>>> import numpy as np
>>> np.set_printoptions(precision=2, suppress=True, linewidth=160, floatmode="fixed")
>>> def rd(a):
...     return np.round(a, 2) + 0
... 
>>> feats = np.array([[0.0, -1.0, -1.0], [-1.0, 0.0, -1.0], [-1.0, -1.0, 0.0]])
>>> print(np.einsum("ij,ji->", feats, feats))
6.0
>>> print(np.kron(np.eye(2, dtype=int), feats))
[[ 0.00 -1.00 -1.00  0.00 -0.00 -0.00]
 [-1.00  0.00 -1.00 -0.00  0.00 -0.00]
 [-1.00 -1.00  0.00 -0.00 -0.00  0.00]
 [ 0.00 -0.00 -0.00  0.00 -1.00 -1.00]
 [-0.00  0.00 -0.00 -1.00  0.00 -1.00]
 [-0.00 -0.00  0.00 -1.00 -1.00  0.00]]
>>> print(np.all(np.linalg.eigvalsh(feats) > 0))
False
>>> print(rd(np.linalg.eigvalsh(feats).min()))
-2.0
>>> print([round(float(np.linalg.det(feats[:i, :i])), 2) + 0 for i in range(1, 4)])
[0.0, -1.0, -2.0]
>>> r0 = np.array([-1, 2, 7])
>>> out = feats + np.outer(r0, np.eye(3)[2])
>>> print(out)
[[ 0.00 -1.00 -2.00]
 [-1.00  0.00  1.00]
 [-1.00 -1.00  7.00]]
>>> print(np.linalg.matrix_rank(out - feats))
1
>>> print(rd(np.linalg.det(out) / np.linalg.det(feats)), rd(1 + np.linalg.solve(feats, r0)[2]))
4.0 4.0
>>> out = np.array([[0, 3, 1], [0, 3, 2], [2, 2, 0]])
>>> print(np.einsum("ij,ij->i", feats, feats))
[2.00 2.00 2.00]
>>> print(np.einsum("ik,kj->ji", feats, out))
[[-2.00 -2.00  0.00]
 [-5.00 -5.00 -6.00]
 [-2.00 -1.00 -3.00]]
>>> print(out.T @ feats.T)
[[-2.00 -2.00  0.00]
 [-5.00 -5.00 -6.00]
 [-2.00 -1.00 -3.00]]
>>> m1 = np.load("case14.npy")
>>> print(m1)
[[43 32 47 29]
 [32 51 48 23]
 [47 48 59 37]
 [29 23 37 36]]
>>> t3 = np.stack([m1, -1 * m1, m1[::-1]])
>>> print(np.linalg.matrix_rank(t3))
[4 4 4]
>>> print((t3 @ m1.T).shape)
(3, 4, 4)
>>> print(rd(np.linalg.norm(t3, axis=(1, 2))))
[160.56 160.56 160.56]
>>> print(np.linalg.matrix_rank(t3.reshape(3, -1)))
2
>>> print(rd(np.linalg.det(t3)))
[1600.00 1600.00 1600.00]
>>> evals, V = np.linalg.eigh(m1)
>>> print((evals > 1e-8).sum(), (evals < -1e-8).sum())
4 0
>>> print(np.abs(V[:, -1]).round(6).argmax())
2
>>> hat = np.triu(np.array([[6, 1, 1, 4], [2, 6, 5, 9], [9, 8, 2, 6], [7, 9, 3, 8]]), 1) + np.eye(4)
>>> out = hat @ m1 @ np.linalg.inv(hat)
>>> print(hat @ m1 - m1 @ hat)
[[ 195.00  148.00   52.00 -538.00]
 [ 496.00  415.00  341.00 -366.00]
 [ 174.00   91.00  -65.00 -758.00]
 [   0.00  -29.00 -144.00 -545.00]]
>>> print(np.linalg.matrix_rank(out))
4
>>> print(np.trace(out), np.trace(m1))
189.0 189
>>> print(rd(np.linalg.det(out)))
1600.0
>>> evals, V = np.linalg.eigh(m1)
>>> x0 = np.array([3, 1, 2, 0])
>>> print(np.abs(m1).sum(axis=1).max(), rd(np.abs(evals).max()))
191 158.95
>>> print(rd(V * np.maximum(evals, 0) @ V.T))
[[43.00 32.00 47.00 29.00]
 [32.00 51.00 48.00 23.00]
 [47.00 48.00 59.00 37.00]
 [29.00 23.00 37.00 36.00]]
>>> rng = np.random.default_rng(697)
>>> z = rng.permutation(4)
>>> print(z)
[2 1 3 0]
>>> out = m1[z][:, z]
>>> print(np.allclose(out, m1))
False
>>> print(out)
[[59 48 37 47]
 [48 51 23 32]
 [37 23 36 29]
 [47 32 29 43]]
>>> print(np.diag(out))
[59 51 36 43]
>>> W0 = np.array([[-3.76, -16.06, -13.71],
...     [-3.29, 9.75, 8.25],
...     [14.41, -23.19, 0.84],
...     [-3.19, -6.7, 7.2],
...     [14.87, -20.97, -8.87],
...     [14.01, 7.69, 4.35],
...     [3.49, -23.05, -1.59],
...     [1.52, -9.47, -13.18],
...     [-0.85, -0.13, 1.85],
...     [-5.37, 0.19, -10.95],
...     [5.46, -1.13, -20.74],
...     [13.34, -1.78, -0.3],
...     [-3.22, -5.5, 0.5],
...     [-14.05, 18.66, -6.36],
...     [-13.89, 7.91, 8.58],
...     [-1.18, 7.2, 0.28],
...     [-9.11, -17.26, -18.99]])
>>> x0 = np.array([0, 2, -1])
>>> y = W0 @ x0
>>> b, lr = np.zeros(3), 1 / np.linalg.norm(W0, 2) ** 2
>>> for i in range(30):
...     b -= lr * W0.T @ (W0 @ b - y)
...     if i % 10 == 0: print(i, round(np.linalg.norm(W0 @ b - y), 2))
... 
0 39.7
10 2.95
20 0.26
>>> print(rd(b))
[ 0.00  2.00 -1.00]
>>> print(rd(np.linalg.cond(W0)))
2.15
>>> t = np.radians(45)
>>> R = np.eye(3)
>>> R[0, 0] = R[2, 2] = np.cos(t)
>>> R[0, 2], R[2, 0] = -np.sin(t), np.sin(t)
>>> print(rd(R))
[[ 0.71  0.00 -0.71]
 [ 0.00  1.00  0.00]
 [ 0.71  0.00  0.71]]
>>> out = W0 @ R.T
>>> print(np.allclose(W0 @ W0.T, out @ out.T))
True
>>> print(rd(np.linalg.svd(W0, compute_uv=False)), rd(np.linalg.svd(out, compute_uv=False)))
[59.84 38.75 27.87] [59.84 38.75 27.87]
>>> print(rd(np.abs(out - W0).max(axis=0)))
[16.10  0.00 13.11]
